$ ipython --no-banner

In [1]: import numpy as np

In [2]: np.set_printoptions(precision=1, suppress=True, linewidth=200)

In [3]: M = np.load("sample14.npy")

In [4]: M
Out[4]: 
array([[ 1,  1, -1, -1, -1, -1,  1,  1],
       [ 1, -1, -1,  1, -1,  1,  1, -1],
       [ 1, -1, -1,  1,  1, -1, -1,  1],
       [ 1,  1,  1,  1, -1, -1, -1, -1],
       [ 1, -1,  1, -1, -1,  1, -1,  1],
       [ 1, -1,  1, -1,  1, -1,  1, -1],
       [ 1,  1,  1,  1,  1,  1,  1,  1],
       [ 1,  1, -1, -1,  1,  1, -1, -1]])

In [5]: W1 = np.array([[5, 5, 5, 0],
   ...:     [4, 2, 0, 3],
   ...:     [5, 0, 5, 3],
   ...:     [3, 5, 4, 3],
   ...:     [5, 2, 1, 0],
   ...:     [4, 5, 0, 3],
   ...:     [2, 1, 3, 0],
   ...:     [2, 1, 2, 3]])

In [6]: c = np.array([-6, 0, 7, -3])

In [7]: H = np.maximum(M @ W1 + c, 0)

In [8]: (H > 0).mean(axis=0)
Out[8]: array([0.1, 0.8, 0.9, 0.1])

In [9]: basis = np.array([[-4, 3], [-5, -3], [-5, 5], [-2, 4]])

In [10]: (H @ basis).round(6).argmax(axis=1)
Out[10]: array([1, 1, 1, 1, 1, 1, 1, 1])

In [11]: W1 @ basis
Out[11]: 
array([[-70,  25],
       [-32,  18],
       [-51,  52],
       [-63,  26],
       [-35,  14],
       [-47,   9],
       [-28,  18],
       [-29,  25]])

In [12]: rng = np.random.default_rng(85)

In [13]: z = rng.permutation(8)

In [14]: out = M[:, z] * rng.choice([-1, 1], 8)

In [15]: out
Out[15]: 
array([[-1, -1,  1,  1, -1, -1, -1,  1],
       [-1, -1,  1, -1, -1,  1,  1, -1],
       [ 1, -1, -1, -1, -1,  1, -1,  1],
       [-1,  1, -1, -1, -1, -1, -1, -1],
       [-1,  1, -1,  1, -1,  1,  1,  1],
       [ 1,  1,  1,  1, -1,  1, -1, -1],
       [ 1,  1,  1, -1, -1, -1,  1,  1],
       [ 1, -1, -1,  1, -1, -1,  1, -1]])

In [16]: U, _, Vt = np.linalg.svd(M.T @ out)

In [17]: U @ Vt
Out[17]: 
array([[ 0.,  0.,  0.,  0., -1.,  0.,  0.,  0.],
       [ 0.,  0.,  0.,  0.,  0., -1.,  0.,  0.],
       [ 0.,  1.,  0.,  0.,  0.,  0.,  0.,  0.],
       [ 0.,  0.,  0., -1.,  0.,  0.,  0.,  0.],
       [ 1.,  0.,  0.,  0.,  0.,  0.,  0.,  0.],
       [ 0.,  0.,  0.,  0.,  0.,  0.,  1.,  0.],
       [ 0.,  0.,  1.,  0.,  0.,  0.,  0.,  0.],
       [ 0.,  0.,  0.,  0.,  0.,  0.,  0.,  1.]])

In [18]: z
Out[18]: array([4, 2, 6, 3, 0, 1, 5, 7])

In [19]: arr = np.load("m.npy")

In [20]: arr
Out[20]: 
array([[-1.,  1.,  1.],
       [ 1., -1.,  1.],
       [ 1.,  1., -1.]])

In [21]: # equal to its transpose

In [22]: vals, evecs = np.linalg.eigh(arr)

In [23]: x0 = np.array([0, -1, -2])

In [24]: np.abs(arr).sum(axis=1).max(), round(np.abs(vals).max(), 1)
Out[24]: (np.float64(3.0), np.float64(2.0))

In [25]: x0 @ arr @ x0
Out[25]: np.float64(-1.0)

In [26]: x0 @ arr @ x0 / (x0 @ x0), round(vals[0], 1), vals[-1]
Out[26]: (np.float64(-0.2), np.float64(-2.0), np.float64(1.0))

In [27]: [round(float(np.linalg.det(arr[:i, :i])), 2) + 0 for i in range(1, 4)]
Out[27]: [-1.0, 0.0, 4.0]

In [28]: round(float(np.linalg.eigvalsh(arr).min()), 1)
Out[28]: -2.0

In [29]: q = arr.astype(float).copy()

In [30]: for j in range(3):
    ...:     q[:, j] -= q[:, :j] @ (q[:, :j].T @ q[:, j])
    ...:     q[:, j] /= np.linalg.norm(q[:, j])
    ...: 

In [31]: q.round(1) + 0
Out[31]: 
array([[-0.6,  0.4,  0.7],
       [ 0.6, -0.4,  0.7],
       [ 0.6,  0.8,  0. ]])

In [32]: np.round(q.T @ arr, 1) + 0
Out[32]: 
array([[ 1.7, -0.6, -0.6],
       [ 0. ,  1.6, -0.8],
       [ 0. ,  0. ,  1.4]])

In [33]: A = np.load("layer14.npy")

In [34]: A
Out[34]: 
array([[ 0,  0,  0, -1,  1,  3,  3],
       [ 0,  0, -1,  4, -3,  0, -1],
       [ 0,  1,  0,  1,  3,  1,  0],
       [ 1, -4, -1,  0,  0, -1, -2],
       [-1,  3, -3,  0,  0,  0, -1],
       [-3,  0, -1,  1,  0,  0, -4],
       [-3,  1,  0,  2,  1,  4,  0]])

In [35]: # skew-symmetric

In [36]: out = np.array([[-1, -3], [-5, -2], [-4, -5], [-2, 3], [5, -3], [-3, -2], [3, 5]])

In [37]: np.einsum("ij->j", A)
Out[37]: array([-6,  1, -6,  7,  2,  7, -5])

In [38]: np.einsum("ik,kj->ji", A, out)
Out[38]: 
array([[  7, -22,   5,  20,  -5,  -7, -13],
       [  3,  21, -10,   2,   7,  -3,   2]])

In [39]: np.linalg.matrix_rank(A @ out)
Out[39]: np.int64(2)

In [40]: out.T @ A.T
Out[40]: 
array([[  7, -22,   5,  20,  -5,  -7, -13],
       [  3,  21, -10,   2,   7,  -3,   2]])

In [41]: r = np.linalg.matrix_rank(A)

In [42]: r
Out[42]: np.int64(6)

In [43]: N = np.linalg.svd(A)[2][r:].T

In [44]: N[:, 0] / N[np.abs(N[:, 0]).round(6).argmax(), 0]
Out[44]: array([ 1. ,  0.4,  0.4, -0.4, -0.3,  0.9, -0.9])

In [45]: np.linalg.matrix_rank(A.T @ A), np.linalg.matrix_rank(A @ A.T)
Out[45]: (np.int64(6), np.int64(6))

In [46]: np.allclose(A @ N, 0)
Out[46]: True

In [47]: [int(np.linalg.matrix_rank(np.delete(A, i, axis=0))) for i in range(7)]
Out[47]: [6, 6, 6, 6, 6, 6, 6]

In [48]: [int(np.linalg.matrix_rank(A[:, :j + 1])) for j in range(7)]
Out[48]: [1, 2, 3, 4, 5, 6, 6]

In [49]: z = rng.permutation(7)

In [50]: z
Out[50]: array([1, 5, 6, 4, 0, 2, 3])

In [51]: out = A[z][:, z]

In [52]: np.trace(out)
Out[52]: np.int64(0)

In [53]: np.allclose(out, A)
Out[53]: False

In [54]: np.round(np.sort(np.abs(np.linalg.eigvals(out))), 1) + 0
Out[54]: array([0. , 2.6, 2.6, 4.6, 4.6, 7.2, 7.2])

In [55]: np.diag(out)
Out[55]: array([0, 0, 0, 0, 0, 0, 0])

In [56]: U, s, Vt = np.linalg.svd(A)

In [57]: np.argmax(s[:-1] / (s[1:] + 1e-6)) + 1
Out[57]: np.int64(6)

In [58]: s.round(1) + 0
Out[58]: array([7.2, 7.2, 4.6, 4.6, 2.6, 2.6, 0. ])

In [59]: out = U[:, :6] @ np.diag(s[:6]) @ Vt[:6]

In [60]: np.round(np.linalg.norm(A - out) / np.linalg.norm(A), 1)
Out[60]: np.float64(0.0)
